In [1]: import numpy as np

In [2]: import numpy.linalg as la

In [3]: np.set_printoptions(precision=2, suppress=True, linewidth=140)

In [4]: def rnd(a):
   ...:     return np.round(a, 2) + 0
   ...: 

In [5]: K = np.load("block4.npy")

In [6]: K
Out[6]: 
array([[-4,  3, -3,  2],
       [ 2, -4,  3, -3],
       [-3,  2, -4,  3],
       [ 3, -3,  2, -4]])

In [7]: A2 = la.inv(K)

In [8]: rnd(A2)
Out[8]: 
array([[-0.4 , -0.35,  0.1 ,  0.15],
       [ 0.15, -0.4 , -0.35,  0.1 ],
       [ 0.1 ,  0.15, -0.4 , -0.35],
       [-0.35,  0.1 ,  0.15, -0.4 ]])

In [9]: rnd(la.cond(K))
Out[9]: np.float64(8.49)

In [10]: rnd(la.inv(A2))
Out[10]: 
array([[-4.,  3., -3.,  2.],
       [ 2., -4.,  3., -3.],
       [-3.,  2., -4.,  3.],
       [ 3., -3.,  2., -4.]])

In [11]: A2 = np.array([[2, 2], [0, 2], [1, 0], [1, 0]])

In [12]: la.matrix_rank(K @ A2)
Out[12]: np.int64(2)

In [13]: la.matrix_rank(np.vstack([K, A2.T]))
Out[13]: np.int64(4)

In [14]: np.vstack([K, A2.T]).shape
Out[14]: (6, 4)

In [15]: A2.T @ K.T
Out[15]: 
array([[-9,  4, -7,  4],
       [-2, -4, -2,  0]])

In [16]: J = np.load("sample18.npy")

In [17]: J
Out[17]: 
array([[ 0.96, -0.1 ,  0.98],
       [-0.79, -0.2 , -1.  ],
       [-0.66, -0.18, -0.99],
       [-0.99,  0.18, -1.  ],
       [ 0.97, -0.12,  0.98],
       [ 0.94, -0.36, -0.26],
       [ 0.48,  0.04,  0.81],
       [ 0.45, -0.06,  0.26],
       [-0.97,  0.4 ,  0.09],
       [ 0.94, -0.29,  0.24],
       [ 0.58, -0.24, -0.72],
       [ 0.7 , -0.16,  0.06],
       [ 0.94, -0.43, -0.77],
       [-0.41,  0.02, -0.49]])

In [18]: Xs = J - J.mean(axis=0)

In [19]: evecs = la.svd(Xs)[2][:2]

In [20]: A2 = Xs - Xs @ evecs.T @ evecs

In [21]: rnd((Xs @ evecs.T).std(axis=0))
Out[21]: array([0.92, 0.52])

In [22]: la.norm(A2, axis=1).round(6).argmax()
Out[22]: np.int64(1)

In [23]: rnd(np.diag(evecs.T @ evecs))
Out[23]: array([0.92, 0.13, 0.95])
